>>> import numpy as np
>>> import numpy.linalg as la
>>> np.set_printoptions(suppress=True, linewidth=200)
>>> A = np.loadtxt("case6.csv", delimiter=",")
>>> A
array([[-1.8,  0.5, -0.1, -1. ,  1.4,  0.1, -0.2, -2.5, -0.3],
       [ 0.9,  0. ,  1.2, -1. ,  1.9,  0.5, -0.7,  0.2,  0.1],
       [-1.7,  0.2,  0.9,  0. ,  0.2, -0.4,  1.3, -1.6,  0.5],
       [-0.3, -1. , -0.9, -0.5,  0.6, -0.7, -1.8,  1.3,  0. ],
       [ 1.1,  1. ,  0.9, -0.7, -0.1,  1.6,  0.3, -0.1,  0.2],
       [ 1.3,  0.3,  0. ,  0.4, -1.7, -1. ,  1.4, -0.4, -1. ],
       [ 0.2,  0.6, -0.7, -0.8,  1.3, -1.2,  0.3,  2. , -0.4],
       [ 1.2,  0.3,  0.2, -1.3, -1.4, -0.6, -1.9,  1.2, -0.7]])
>>> vec = np.array([-2, 0, 3, 3, 0, 0, -1, -2, -3])
>>> a = np.maximum(A @ vec, 0)
>>> np.round(np.tanh(A @ vec), 2)
array([ 1.  , -0.83,  1.  , -1.  , -0.98,  0.76, -1.  , -1.  ])
>>> a
array([6.4, 0. , 6.5, 0. , 0. , 1. , 0. , 0. ])
>>> np.round(A.T @ a, 2)
array([-21.27,   4.8 ,   5.21,  -6.  ,   8.56,  -2.96,   8.57, -26.8 ,   0.33])
>>> np.flatnonzero(a > 1e-9)
array([0, 2, 5])
>>> J = np.load("x.npy")
>>> J
array([[-2.,  0.,  0.],
       [ 0., -2., -1.],
       [ 0.,  3., -2.]])
>>> def softmax(z):
...     e = np.exp(z - z.max(axis=-1, keepdims=True))
...     return e / e.sum(axis=-1, keepdims=True)
... 
>>> np.round(softmax(J[2] + 2), 2)
array([0.05, 0.95, 0.01])
>>> np.round(softmax(10 * J[2]), 2) + 0
array([0., 1., 0.])
>>> S = J @ J.T / np.sqrt(3)
>>> np.round(softmax(S), 2) + 0
array([[0.83, 0.08, 0.08],
       [0.05, 0.94, 0.01],
       [0.  , 0.  , 1.  ]])
>>> np.round(softmax(S)[2] @ J, 2) + 0
array([ 0.,  3., -2.])
>>> softmax(S).round(6).argmax(axis=1)
array([0, 1, 2])
